$ python3 -q
>>> import numpy as np
>>> np.set_printoptions(precision=2, suppress=True, linewidth=120, legacy="1.25")
>>> m1 = np.load("test11.npy")
>>> m1
array([[-0.66,  0.05,  0.46],
       [-0.89,  0.09,  0.72],
       [ 0.31, -0.02, -0.2 ],
       [-0.89,  0.09,  0.72],
       [-0.96,  0.12,  0.83],
       [ 1.  , -0.22, -0.98],
       [ 0.89, -0.09, -0.72],
       [ 0.94, -0.11, -0.8 ],
       [ 0.99, -0.16, -0.92],
       [-0.56,  0.04,  0.38],
       [-0.96,  0.12,  0.83],
       [ 0.94, -0.11, -0.8 ],
       [-1.  ,  0.19,  0.96],
       [ 0.89, -0.09, -0.72],
       [-0.56,  0.04,  0.38],
       [-0.89,  0.09,  0.72],
       [-0.81,  0.07,  0.6 ],
       [ 0.45, -0.03, -0.29],
       [ 0.45, -0.03, -0.29],
       [-0.86,  0.08,  0.66],
       [ 0.56, -0.04, -0.38],
       [ 0.99, -0.16, -0.92],
       [ 0.45, -0.03, -0.29]])
>>> # row 3 repeats row 1
>>> rng = np.random.default_rng(367)
>>> lab = rng.permutation(3)
>>> other = m1[:, lab] * rng.choice([-1, 1], 3)
>>> other
array([[-0.66, -0.05,  0.46],
       [-0.89, -0.09,  0.72],
       [ 0.31,  0.02, -0.2 ],
       [-0.89, -0.09,  0.72],
       [-0.96, -0.12,  0.83],
       [ 1.  ,  0.22, -0.98],
       [ 0.89,  0.09, -0.72],
       [ 0.94,  0.11, -0.8 ],
       [ 0.99,  0.16, -0.92],
       [-0.56, -0.04,  0.38],
       [-0.96, -0.12,  0.83],
       [ 0.94,  0.11, -0.8 ],
       [-1.  , -0.19,  0.96],
       [ 0.89,  0.09, -0.72],
       [-0.56, -0.04,  0.38],
       [-0.89, -0.09,  0.72],
       [-0.81, -0.07,  0.6 ],
       [ 0.45,  0.03, -0.29],
       [ 0.45,  0.03, -0.29],
       [-0.86, -0.08,  0.66],
       [ 0.56,  0.04, -0.38],
       [ 0.99,  0.16, -0.92],
       [ 0.45,  0.03, -0.29]])
>>> Uu, _, vt = np.linalg.svd(m1.T @ other)
>>> lab
array([0, 1, 2])
>>> np.round(np.linalg.lstsq(m1, other)[0], 2) + 0
array([[ 1.,  0.,  0.],
       [ 0., -1.,  0.],
       [ 0.,  0.,  1.]])
>>> x = np.array([-1, -2, 3])
>>> a = np.maximum(m1 @ x, 0)
>>> np.maximum(m1 @ (3 * x), 0)
array([ 5.82,  8.61,  0.  ,  8.61,  9.63,  0.  ,  0.  ,  0.  ,  0.  ,  4.86,  9.63,  0.  , 10.5 ,  0.  ,  4.86,  8.61,
        7.41,  0.  ,  0.  ,  8.04,  0.  ,  0.  ,  0.  ])
>>> np.tanh(m1 @ x)
array([ 0.96,  0.99, -0.7 ,  0.99,  1.  , -1.  , -0.99, -1.  , -1.  ,  0.92,  1.  , -1.  ,  1.  , -0.99,  0.92,  0.99,
        0.99, -0.85, -0.85,  0.99, -0.92, -1.  , -0.85])
>>> m1.T @ a
array([-24.73,   2.82,  20.26])
>>> m1 * (a > 1e-9)[:, None]
array([[-0.66,  0.05,  0.46],
       [-0.89,  0.09,  0.72],
       [ 0.  , -0.  , -0.  ],
       [-0.89,  0.09,  0.72],
       [-0.96,  0.12,  0.83],
       [ 0.  , -0.  , -0.  ],
       [ 0.  , -0.  , -0.  ],
       [ 0.  , -0.  , -0.  ],
       [ 0.  , -0.  , -0.  ],
       [-0.56,  0.04,  0.38],
       [-0.96,  0.12,  0.83],
       [ 0.  , -0.  , -0.  ],
       [-1.  ,  0.19,  0.96],
       [ 0.  , -0.  , -0.  ],
       [-0.56,  0.04,  0.38],
       [-0.89,  0.09,  0.72],
       [-0.81,  0.07,  0.6 ],
       [ 0.  , -0.  , -0.  ],
       [ 0.  , -0.  , -0.  ],
       [-0.86,  0.08,  0.66],
       [ 0.  , -0.  , -0.  ],
       [ 0.  , -0.  , -0.  ],
       [ 0.  , -0.  , -0.  ]])
>>> a
array([1.94, 2.87, 0.  , 2.87, 3.21, 0.  , 0.  , 0.  , 0.  , 1.62, 3.21, 0.  , 3.5 , 0.  , 1.62, 2.87, 2.47, 0.  ,
       0.  , 2.68, 0.  , 0.  , 0.  ])
>>> W2 = m1[[21, 22]].astype(float)
>>> for _ in range(7):
...     lab = np.linalg.norm(m1[:, None] - W2, axis=-1).argmin(axis=1)
...     W2 = np.array([m1[lab == j].mean(axis=0) for j in range(2)])
... 
>>> lab
array([1, 1, 0, 1, 1, 0, 0, 0, 0, 1, 1, 0, 1, 0, 1, 1, 1, 0, 0, 1, 0, 0, 0])
>>> np.abs(W2[1] - W2[0]).argmax()
0
>>> lab = m1[:, 2] > np.median(m1[:, 2])
>>> r0 = m1[lab].mean(axis=0) - m1[~lab].mean(axis=0)
>>> r0
array([-1.56,  0.18,  1.27])
>>> ((m1 - m1.mean(axis=0)) @ r0 > 0).astype(int)
array([1, 1, 0, 1, 1, 0, 0, 0, 0, 1, 1, 0, 1, 0, 1, 1, 1, 0, 0, 1, 0, 0, 0])
>>> round(np.log10(np.linalg.cond(m1)))
2
>>> np.argsort(-np.linalg.norm(m1, axis=0).round(6), kind="stable")[:3]
array([0, 2, 1])
>>> np.abs(np.linalg.svd(m1)[2][-1])
array([0.22, 0.89, 0.39])
>>> np.linalg.cond(m1) > 100
True
>>> [round(float(x), 2) for x in np.linalg.svd(m1, compute_uv=False)[:3]]
[5.07, 0.3, 0.05]
>>> W0 = np.load("m.npy")
>>> W0
array([[-1, -2,  3],
       [-1, -2,  3],
       [-2,  1, -3]])
>>> rank = np.linalg.matrix_rank(W0)
>>> rank
2
>>> null = np.linalg.svd(W0)[2][rank:].T
>>> np.round(W0 @ null, 2) + 0
array([[0.],
       [0.],
       [0.]])
>>> [int(np.linalg.matrix_rank(W0[:, :j + 1])) for j in range(3)]
[1, 2, 2]
>>> np.allclose(W0 @ null, 0)
True
>>> [int(np.linalg.matrix_rank(np.delete(W0, i, axis=0))) for i in range(3)]
[2, 2, 1]
>>> [int(np.linalg.matrix_rank(W0[:i])) for i in range(1, len(W0) + 1)]
[1, 1, 2]
>>> null.shape
(3, 1)
>>> null[:, 0] / null[np.abs(null[:, 0]).round(6).argmax(), 0]
array([-0.33,  1.  ,  0.56])
>>> np.linalg.matrix_rank(W0.T @ W0), np.linalg.matrix_rank(W0 @ W0.T)
(2, 2)
>>> other = W0 + rng.integers(-2, 3, (3, 2)) @ rng.integers(-2, 3, (2, 3))
>>> other
array([[ 1,  0,  3],
       [-1, -4,  5],
       [ 2,  4, -2]])
>>> np.linalg.matrix_rank(other - W0, tol=1e-8)
2
>>> np.round(np.linalg.svd(other - W0, compute_uv=False), 2) + 0
array([5.89, 2.69, 0.  ])
>>> rank = np.linalg.matrix_rank(other)
>>> rank
2
>>> null = np.linalg.svd(other)[2][rank:].T
>>> [int(np.linalg.matrix_rank(other[:, :j + 1])) for j in range(3)]
[1, 2, 2]
>>> np.round(other @ null, 2) + 0
array([[0.],
       [0.],
       [0.]])
>>> [int(np.linalg.matrix_rank(other[:i])) for i in range(1, len(other) + 1)]
[1, 2, 2]
>>> E = np.load("layer12.npy")
>>> E
array([[-3,  2, -5, -3, -2],
       [ 0, -2, -1, -1,  1],
       [-3,  2, -5, -3, -2]])
>>> np.allclose(E[:-1].T @ np.linalg.lstsq(E[:-1].T, E[-1])[0], E[-1])
True
>>> np.abs(np.diag(np.linalg.qr(E)[1])) > 1e-9
array([ True,  True, False])
>>> J = np.load("run6.npy")
>>> J
array([[-0.1,  0.5,  0.6],
       [-0.3,  0.5,  0.7],
       [-1.4, -2.4, -0.4],
       [ 0.1,  0.4,  0.1],
       [ 1.6, -0.5,  1. ]])
>>> C2 = J.T @ J
>>> np.trace(C2), round(float((J ** 2).sum()), 2)
(13.32, 13.32)
>>> ang = np.radians(15)
>>> R = np.eye(3)
>>> R[2, 2] = R[0, 0] = np.cos(ang)
>>> R[2, 0], R[0, 2] = -np.sin(ang), np.sin(ang)
>>> R
array([[ 0.97,  0.  ,  0.26],
       [ 0.  ,  1.  ,  0.  ],
       [-0.26,  0.  ,  0.97]])
>>> other = J @ R.T
>>> np.allclose(np.linalg.norm(J, axis=1), np.linalg.norm(other, axis=1))
True
>>> np.linalg.svd(J, compute_uv=False), np.linalg.svd(other, compute_uv=False)
(array([2.98, 1.86, 1.01]), array([2.98, 1.86, 1.01]))
>>> np.allclose(J @ J.T, other @ other.T)
True
>>> other
array([[ 0.06,  0.5 ,  0.61],
       [-0.11,  0.5 ,  0.75],
       [-1.46, -2.4 , -0.02],
       [ 0.12,  0.4 ,  0.07],
       [ 1.8 , -0.5 ,  0.55]])
>>> np.abs(other - J).max(axis=0)
array([0.2 , 0.  , 0.45])
>>> np.round(np.linalg.det(R), 2), np.round(np.trace(R), 2)
(1.0, 2.93)
>>> x = np.array([7, -4, -1])
>>> target = J @ x
>>> np.linalg.lstsq(J, target)[0]
array([ 7., -4., -1.])
>>> np.linalg.solve(J.T @ J, J.T @ target)
array([ 7., -4., -1.])
>>> try:
...     np.linalg.solve(J, target)
... except np.linalg.LinAlgError as e:
...     print(repr(e))
... 
LinAlgError('Last 2 dimensions of the array must be square')
>>> target = target + 0.02 * rng.normal(size=5)
>>> target
array([-3.3 , -4.79,  0.18, -1.01, 12.23])
>>> coef, *_ = np.linalg.lstsq(J, target)
>>> round(np.linalg.norm(target - J @ coef), 2)
0.01
>>> [round(float(np.linalg.norm(np.linalg.solve(J.T @ J + lam * np.eye(3), J.T @ target))), 2) for lam in (0, 1, 10, 100)]
[8.13, 5.77, 1.82, 0.24]
>>> w1 = np.array([[2, -1, -2, -1, 0], [1, -1, 1, 1, 1], [-2, 1, -2, 1, 1]])
>>> coef = np.array([0, -3, -3, 0, -2])
>>> H = np.maximum(J @ w1 + coef, 0)
>>> (H > 0).astype(int)
array([[0, 0, 0, 1, 0],
       [0, 0, 0, 1, 0],
       [0, 1, 0, 0, 0],
       [1, 0, 0, 1, 0],
       [1, 0, 0, 0, 0]])
>>> H
array([[0. , 0. , 0. , 1.2, 0. ],
       [0. , 0. , 0. , 1.5, 0. ],
       [0. , 0.4, 0. , 0. , 0. ],
       [0.4, 0. , 0. , 0.4, 0. ],
       [0.7, 0. , 0. , 0. , 0. ]])
>>> np.linalg.matrix_rank(H)
3
>>> (H > 0).mean(axis=0)
array([0.4, 0.2, 0. , 0.6, 0. ])
>>> W2 = np.array([[-6, 1, -1], [-8, 1, -5], [7, -1, -1], [-5, 8, 2], [6, 8, -9]])
>>> (H @ W2).round(6).argmax(axis=1)
array([1, 1, 1, 1, 1])
>>> H @ W2
array([[-6. ,  9.6,  2.4],
       [-7.5, 12. ,  3. ],
       [-3.2,  0.4, -2. ],
       [-4.4,  3.6,  0.4],
       [-4.2,  0.7, -0.7]])
>>> Q, R = np.linalg.qr(J)
>>> np.trace(Q @ Q.T)
3.0
>>> lab = rng.integers(0, 3, 4)
>>> feats = np.triu((lab[:, None] == lab) & (rng.random((4, 4)) < 0.8), 1).astype(int)
>>> feats += feats.T
>>> feats
array([[0, 0, 0, 0],
       [0, 0, 0, 1],
       [0, 0, 0, 0],
       [0, 1, 0, 0]])
>>> np.argwhere(np.triu(feats))
array([[1, 3]])
>>> feats.sum(axis=0)
array([0, 1, 0, 1])
>>> low = np.diag(feats.sum(axis=1)) - feats
>>> (np.linalg.eigvalsh(low) < 1e-8).sum()
3
>>> np.linalg.eigvalsh(low)
array([0., 0., 0., 2.])
>>> np.linalg.matrix_rank(low)
1
>>> low
array([[ 0,  0,  0,  0],
       [ 0,  1,  0, -1],
       [ 0,  0,  0,  0],
       [ 0, -1,  0,  1]])
